$ python -q
>>> import numpy as np
>>> import numpy.linalg as la
>>> np.set_printoptions(suppress=True, linewidth=140)
>>> data = np.load("x.npy")
>>> data
array([[0, 1, 0, 1, 0, 0, 0, 0],
       [1, 0, 0, 0, 0, 0, 0, 1],
       [0, 0, 0, 0, 0, 0, 0, 0],
       [1, 0, 0, 0, 0, 0, 1, 0],
       [0, 0, 0, 0, 0, 0, 0, 0],
       [0, 0, 0, 0, 0, 0, 1, 0],
       [0, 0, 0, 1, 0, 1, 0, 0],
       [0, 1, 0, 0, 0, 0, 0, 0]])
>>> # 3 blocks once reordered
>>> ev, vecs = la.eigh(data)
>>> np.round(la.eigvalsh(data + 2 * np.eye(8)), 1)
array([0.2, 0.8, 1.6, 2. , 2. , 2.4, 3.2, 3.8])
>>> ev.sum(), np.trace(data)
(np.float64(0.0), np.int64(0))
>>> np.round(vecs.T @ vecs, 1) + 0
array([[1., 0., 0., 0., 0., 0., 0., 0.],
       [0., 1., 0., 0., 0., 0., 0., 0.],
       [0., 0., 1., 0., 0., 0., 0., 0.],
       [0., 0., 0., 1., 0., 0., 0., 0.],
       [0., 0., 0., 0., 1., 0., 0., 0.],
       [0., 0., 0., 0., 0., 1., 0., 0.],
       [0., 0., 0., 0., 0., 0., 1., 0.],
       [0., 0., 0., 0., 0., 0., 0., 1.]])
>>> np.round(la.svd(data, compute_uv=False), 1) + 0
array([1.8, 1.8, 1.2, 1.2, 0.4, 0.4, 0. , 0. ])
>>> Uu, s, VT = la.svd(data)
>>> vecs = VT[:(s > 1e-8).sum()]
>>> rng = np.random.default_rng(57044)
>>> x0 = data[5] + 4 * data[7] + rng.integers(2) * np.eye(8)[1]
>>> x0
array([0., 5., 0., 0., 0., 0., 1., 0.])
>>> np.round(np.diag(vecs.T @ vecs), 1) + 0
array([1., 1., 0., 1., 0., 1., 1., 1.])
>>> np.allclose(vecs.T @ vecs @ x0, x0)
True
>>> np.round(np.trace(la.pinv(data) @ data), 1)
np.float64(6.0)
>>> np.allclose(data[:-1].T @ la.lstsq(data[:-1].T, data[-1])[0], data[-1])
False
>>> np.unique(data.round(6), axis=0).shape
(7, 8)
>>> mat = np.loadtxt("arr.csv", delimiter=",")
>>> mat
array([[ 0.,  3.,  2.,  3.,  1.,  5.,  3.],
       [ 0.,  1.,  0.,  1.,  0.,  6.,  6.],
       [ 0.,  2.,  0.,  1.,  0.,  6.,  7.],
       [ 0.,  0.,  0.,  0.,  0.,  4.,  8.],
       [ 0.,  0.,  0.,  0.,  0.,  0.,  7.],
       [ 0.,  0.,  0.,  0.,  0.,  0.,  8.],
       [ 0.,  0.,  0.,  0.,  0.,  0.,  8.],
       [ 0.,  0.,  0.,  0.,  0.,  0.,  9.],
       [ 0.,  0.,  0.,  0.,  0.,  1., 10.],
       [ 0.,  0.,  0.,  0.,  0.,  0.,  7.],
       [ 2.,  1.,  0.,  0.,  0.,  0.,  6.],
       [ 0.,  0.,  0.,  0.,  0.,  2.,  8.],
       [ 0.,  0.,  0.,  0.,  0.,  0.,  8.],
       [ 0.,  3.,  3.,  1.,  1.,  4.,  4.],
       [ 0.,  0.,  0.,  0.,  0.,  4.,  9.],
       [ 0.,  1.,  0.,  0.,  0.,  3.,  7.],
       [ 0.,  0.,  0.,  0.,  0.,  1., 12.],
       [ 2.,  1.,  0.,  0.,  0.,  0.,  6.],
       [ 0.,  0.,  0.,  0.,  0.,  6.,  9.],
       [ 0.,  0.,  0.,  0.,  0.,  1., 12.],
       [ 0.,  1.,  0.,  0.,  0.,  2.,  6.],
       [ 0.,  0.,  0.,  0.,  0.,  0.,  7.],
       [ 0.,  2.,  1.,  0.,  0.,  2.,  4.],
       [ 0.,  0.,  0.,  0.,  0.,  1.,  6.],
       [ 0.,  0.,  0.,  0.,  0.,  3.,  9.],
       [ 0.,  1.,  0.,  0.,  0.,  3.,  5.],
       [ 0.,  0.,  0.,  0.,  0.,  1., 10.],
       [ 0.,  2.,  0.,  1.,  0.,  6.,  7.],
       [ 0.,  0.,  0.,  0.,  0.,  1.,  6.],
       [ 0.,  0.,  0.,  0.,  0.,  0.,  7.],
       [ 0.,  1.,  0.,  0.,  0.,  4.,  5.],
       [ 0.,  1.,  0.,  0.,  0.,  5.,  8.],
       [ 0.,  3.,  0.,  3.,  1.,  7.,  5.],
       [ 0.,  0.,  0.,  0.,  0.,  2., 10.],
       [ 1.,  1.,  1.,  0.,  0.,  0.,  5.],
       [ 0.,  3.,  1.,  3.,  1.,  6.,  4.],
       [ 0.,  2.,  0.,  0.,  0.,  5.,  7.],
       [ 0.,  0.,  0.,  0.,  0.,  0., 11.],
       [ 0.,  0.,  0.,  0.,  0.,  3.,  9.],
       [ 0.,  1.,  0.,  0.,  0.,  4.,  8.],
       [ 0.,  0.,  0.,  0.,  0.,  3., 11.],
       [ 0.,  0.,  0.,  0.,  0.,  5.,  9.],
       [ 0.,  1.,  0.,  0.,  0.,  4.,  7.],
       [ 0.,  0.,  0.,  0.,  0.,  1.,  7.]])
>>> z = mat[:, 0] > np.median(mat[:, 0])
>>> u = mat[z].mean(axis=0) - mat[~z].mean(axis=0)
>>> round((((mat - mat.mean(axis=0)) @ u > 0) == z).mean(), 1)
np.float64(0.6)
>>> u.round(1)
array([ 1.7,  0.3,  0.2, -0.3, -0.1, -2.7, -1.9])
>>> np.argsort(-np.abs(u).round(6), kind="stable")
array([5, 6, 0, 1, 3, 2, 4])
>>> ((mat - mat.mean(axis=0)) @ u > 0).astype(int)
array([1, 0, 0, 0, 1, 1, 1, 1, 0, 1, 1, 0, 1, 1, 0, 0, 0, 1, 0, 0, 1, 1, 1, 1, 0, 1, 0, 0, 1, 1, 1, 0, 0, 0, 1, 0, 0, 0, 0, 0, 0, 0, 0, 1])
>>> z.astype(int)
array([0, 0, 0, 0, 0, 0, 0, 0, 0, 0, 1, 0, 0, 0, 0, 0, 0, 1, 0, 0, 0, 0, 0, 0, 0, 0, 0, 0, 0, 0, 0, 0, 0, 0, 1, 0, 0, 0, 0, 0, 0, 0, 0, 0])
